% ipython --no-banner

In [1]: import numpy as np

In [2]: from numpy import linalg as LA

In [3]: np.set_printoptions(precision=3, suppress=True, linewidth=100)

In [4]: arr = np.array([[0.0, 0.0, 1.0, 0.0],
   ...:     [0.0, 0.0, 2.0, 2.0],
   ...:     [1.0, 2.0, 0.0, 0.0],
   ...:     [0.0, 2.0, 0.0, 0.0]])

In [5]: arr
Out[5]: 
array([[0., 0., 1., 0.],
       [0., 0., 2., 2.],
       [1., 2., 0., 0.],
       [0., 2., 0., 0.]])

In [6]: x = np.array([3, 2, 2, 3])

In [7]: h = np.maximum(arr @ x, 0)

In [8]: np.maximum(arr @ (3 * x), 0)
Out[8]: array([ 6., 30., 21., 12.])

In [9]: w1 = np.array([[-2, 1, -1, 0, 0, -1],
   ...:     [-2, -1, -2, 0, 0, 2],
   ...:     [-2, -1, -2, -1, 0, 2],
   ...:     [0, 2, -2, 0, 1, -1]])

In [10]: beta = np.array([1, 0, -1, -2, 1, -5])

In [11]: hid = np.maximum(arr @ w1 + beta, 0)

In [12]: LA.matrix_rank(hid)
Out[12]: np.int64(2)

In [13]: hid
Out[13]: 
array([[0., 0., 0., 0., 1., 0.],
       [0., 2., 0., 0., 3., 0.],
       [0., 0., 0., 0., 1., 0.],
       [0., 0., 0., 0., 1., 0.]])

In [14]: (hid > 0).astype(int)
Out[14]: 
array([[0, 0, 0, 0, 1, 0],
       [0, 1, 0, 0, 1, 0],
       [0, 0, 0, 0, 1, 0],
       [0, 0, 0, 0, 1, 0]])

In [15]: basis = np.array([[-1, 3, 0],
    ...:     [-1, 1, 3],
    ...:     [-3, -3, 3],
    ...:     [2, 2, -2],
    ...:     [-2, -2, -3],
    ...:     [1, 0, 2]])

In [16]: w1 @ basis
Out[16]: 
array([[ 3, -2, -2],
       [11, -1, -5],
       [ 9, -3, -3],
       [ 1,  6, -5]])

In [17]: def softmax(z):
    ...:     e = np.exp(z - z.max(axis=-1, keepdims=True))
    ...:     return e / e.sum(axis=-1, keepdims=True)
    ...: 

In [18]: softmax(arr).sum(axis=1)
Out[18]: array([1., 1., 1., 1.])

In [19]: np.round(softmax(10 * arr[1]), 3) + 0
Out[19]: array([0. , 0. , 0.5, 0.5])

In [20]: scores = arr @ arr.T / np.sqrt(4)

In [21]: softmax(scores).round(6).argmax(axis=1)
Out[21]: array([1, 1, 2, 2])

In [22]: softmax(scores)
Out[22]: 
array([[0.259, 0.427, 0.157, 0.157],
       [0.046, 0.92 , 0.017, 0.017],
       [0.046, 0.046, 0.565, 0.343],
       [0.06 , 0.06 , 0.44 , 0.44 ]])

In [23]: ev, vecs = LA.eigh(arr)

In [24]: np.abs(vecs[:, -1]).round(6).argmax()
Out[24]: np.int64(1)

In [25]: LA.eigvalsh(arr + 2 * np.eye(4))
Out[25]: array([-0.921,  1.315,  2.685,  4.921])

In [26]: LA.eigvalsh(arr @ arr)
Out[26]: array([0.469, 0.469, 8.531, 8.531])

In [27]: np.unique(ev.round(6) + 0, return_counts=True)[1]
Out[27]: array([1, 1, 1, 1])

In [28]: LA.svd(arr, compute_uv=False)
Out[28]: array([2.921, 2.921, 0.685, 0.685])

In [29]: np.round(vecs.T @ vecs, 3) + 0
Out[29]: 
array([[1., 0., 0., 0.],
       [0., 1., 0., 0.],
       [0., 0., 1., 0.],
       [0., 0., 0., 1.]])

In [30]: np.abs(vecs[:, -1])
Out[30]: array([0.181, 0.683, 0.53 , 0.468])

In [31]: ev
Out[31]: array([-2.921, -0.685,  0.685,  2.921])

In [32]: np.round(vecs.T @ arr @ vecs, 3) + 0
Out[32]: 
array([[-2.921,  0.   ,  0.   ,  0.   ],
       [ 0.   , -0.685,  0.   ,  0.   ],
       [ 0.   ,  0.   ,  0.685,  0.   ],
       [ 0.   ,  0.   ,  0.   ,  2.921]])

In [33]: ev.sum(), np.trace(arr)
Out[33]: (np.float64(0.0), np.float64(0.0))

In [34]: (ev > 1e-8).sum(), (ev < -1e-8).sum()
Out[34]: (np.int64(2), np.int64(2))

In [35]: B = np.array([[3, 0, -3], [0, -1, 1], [1, 3, 3]])

In [36]: F = np.triu(B)

In [37]: F
Out[37]: 
array([[ 3,  0, -3],
       [ 0, -1,  1],
       [ 0,  0,  3]])

In [38]: Q, Rm = LA.qr(F)

In [39]: np.trace(Q @ Q.T)
Out[39]: np.float64(3.0)

In [40]: Q @ Rm
Out[40]: 
array([[ 3.,  0., -3.],
       [ 0., -1.,  1.],
       [ 0.,  0.,  3.]])

In [41]: Rm
Out[41]: 
array([[ 3.,  0., -3.],
       [ 0., -1.,  1.],
       [ 0.,  0.,  3.]])

In [42]: Q.T @ Q
Out[42]: 
array([[1., 0., 0.],
       [0., 1., 0.],
       [0., 0., 1.]])

In [43]: abs(Rm[0, 0]), round(LA.norm(F[:, 0]), 3)
Out[43]: (np.float64(3.0), np.float64(3.0))

In [44]: x = np.array([-2, 0, 2])

In [45]: h = np.maximum(F @ x, 0)

In [46]: np.maximum(F @ (3 * x), 0)
Out[46]: array([ 0,  6, 18])

In [47]: F.T @ h
Out[47]: array([ 0, -2, 20])

In [48]: F * (h > 1e-9)[:, None]
Out[48]: 
array([[ 0,  0,  0],
       [ 0, -1,  1],
       [ 0,  0,  3]])

In [49]: mat = np.array([[9, 3, 9, 3], [6, 9, 6, 9], [9, 3, 9, 3], [6, 9, 6, 9]])

In [50]: mat
Out[50]: 
array([[9, 3, 9, 3],
       [6, 9, 6, 9],
       [9, 3, 9, 3],
       [6, 9, 6, 9]])

In [51]: LA.matrix_rank(mat, rtol=0.1)
Out[51]: np.int64(2)

In [52]: round(LA.norm(mat, 2) / LA.norm(mat), 3)
Out[52]: np.float64(0.947)

In [53]: K = np.load("layer8.npy")

In [54]: K
Out[54]: 
array([[-16.564, -10.744,   3.194],
       [  8.307, -14.847,  10.515],
       [ 15.413,   5.291, -11.595],
       [  7.824,   1.419, -18.351],
       [  4.824,  12.147, -15.139],
       [ 12.533, -15.449,  -2.064],
       [ 19.495,  -4.328,   1.11 ],
       [-10.749,  13.374, -10.276],
       [ 13.864,  12.519,  -7.147],
       [-17.419,   1.247,   9.748],
       [ 10.371,   7.909,  15.162],
       [-18.011,  -4.435,  -7.478]])

In [55]: x = np.array([-1, -4, 9])

In [56]: rhs = K @ x

In [57]: LA.solve(K.T @ K, K.T @ rhs)
Out[57]: array([-1., -4.,  9.])

In [58]: LA.lstsq(K, rhs)[0]
Out[58]: array([-1., -4.,  9.])

In [59]: rng = np.random.default_rng(158676)

In [60]: rhs = rhs + 0.1 * rng.normal(size=12)

In [61]: rhs
Out[61]: 
array([  88.047,  145.681, -140.939, -178.758, -189.637,   30.687,    7.707, -135.294, -128.329,
        100.185,   94.283,  -31.564])

In [62]: beta, *_ = LA.lstsq(K, rhs)

In [63]: np.round(K.T @ (rhs - K @ beta), 3) + 0
Out[63]: array([0., 0., 0.])

In [64]: [round(float(LA.norm(LA.solve(K.T @ K + lam * np.eye(3), K.T @ rhs))), 2) for lam in (0, 1, 10, 100)]
Out[64]: [9.9, 9.89, 9.84, 9.33]

In [65]: cov = np.cov(K, rowvar=False)

In [66]: np.argsort(-K.std(axis=0).round(6), kind="stable")
Out[66]: array([0, 2, 1])

In [67]: np.corrcoef(K.T)
Out[67]: 
array([[ 1.   ,  0.055, -0.091],
       [ 0.055,  1.   , -0.394],
       [-0.091, -0.394,  1.   ]])

In [68]: cov.shape
Out[68]: (3, 3)

In [69]: np.polyfit(K[:, 0], K[:, 1], 1)
Out[69]: array([0.04 , 0.241])

In [70]: round(float(np.corrcoef(K[:, 0], K[:, 1])[0, 1]), 3)
Out[70]: 0.055

In [71]: hat = K @ LA.solve(K.T @ K, K.T)

In [72]: hat @ K[:, 2]
Out[72]: 
array([  3.194,  10.515, -11.595, -18.351, -15.139,  -2.064,   1.11 , -10.276,  -7.147,   9.748,
        15.162,  -7.478])

In [73]: np.allclose(hat @ hat, hat)
Out[73]: True

In [74]: np.round(np.trace(hat), 3)
Out[74]: np.float64(3.0)

In [75]: np.round(LA.eigvalsh(hat), 3) + 0
Out[75]: array([0., 0., 0., 0., 0., 0., 0., 0., 0., 1., 1., 1.])

In [76]: m1 = np.load("mat.npy")

In [77]: m1
Out[77]: 
array([[ 0.6,  0.2, -0.9,  0.8],
       [ 0.9, -0.7,  1.1,  1.4],
       [ 1.9, -0.9,  1.3, -0.3],
       [ 0.2,  0.3, -0.6,  0.8],
       [ 0.3, -0.1, -0.1,  2.2]])

In [78]: x = np.array([5, -4, 0, 4])

In [79]: rhs = m1 @ x

In [80]: np.round(LA.lstsq(m1, rhs)[0], 3) + 0
Out[80]: array([ 5., -4.,  0.,  4.])

In [81]: rhs = rhs + 0.3 * rng.normal(size=5)

In [82]: rhs
Out[82]: array([ 5.052, 12.994, 12.091,  2.855, 10.694])

In [83]: beta, *_ = LA.lstsq(m1, rhs)

In [84]: beta
Out[84]: array([ 4.993, -3.538,  0.449,  4.006])

In [85]: round(float(LA.norm(rhs - m1 @ beta)), 3)
Out[85]: 0.122

In [86]: [round(float(x), 3) for x in LA.svd(m1, compute_uv=False)[:3]]
Out[86]: [3.158, 2.688, 1.178]

In [87]: LA.matrix_rank(m1, rtol=0.1)
Out[87]: np.int64(3)

In [88]: np.argsort(-LA.norm(m1, axis=0).round(6), kind="stable")[:3]
Out[88]: array([3, 0, 2])

In [89]: np.abs(LA.svd(m1)[2][-1])
Out[89]: array([0.166, 0.902, 0.397, 0.031])

In [90]: hat = np.triu(np.array([[4, 4, -5], [2, 4, 1], [3, -1, 0]]), 1) + np.eye(3)

In [91]: B = hat @ F @ LA.inv(hat)

In [92]: LA.matrix_rank(B)
Out[92]: np.int64(3)

In [93]: np.trace(B), np.trace(F)
Out[93]: (np.float64(5.0), np.int64(5))

In [94]: B
Out[94]: 
array([[  3., -16.,  17.],
       [  0.,  -1.,   5.],
       [  0.,   0.,   3.]])

In [95]: hat @ F - F @ hat
Out[95]: 
array([[  0., -16.,   4.],
       [  0.,   0.,   4.],
       [  0.,   0.,   0.]])
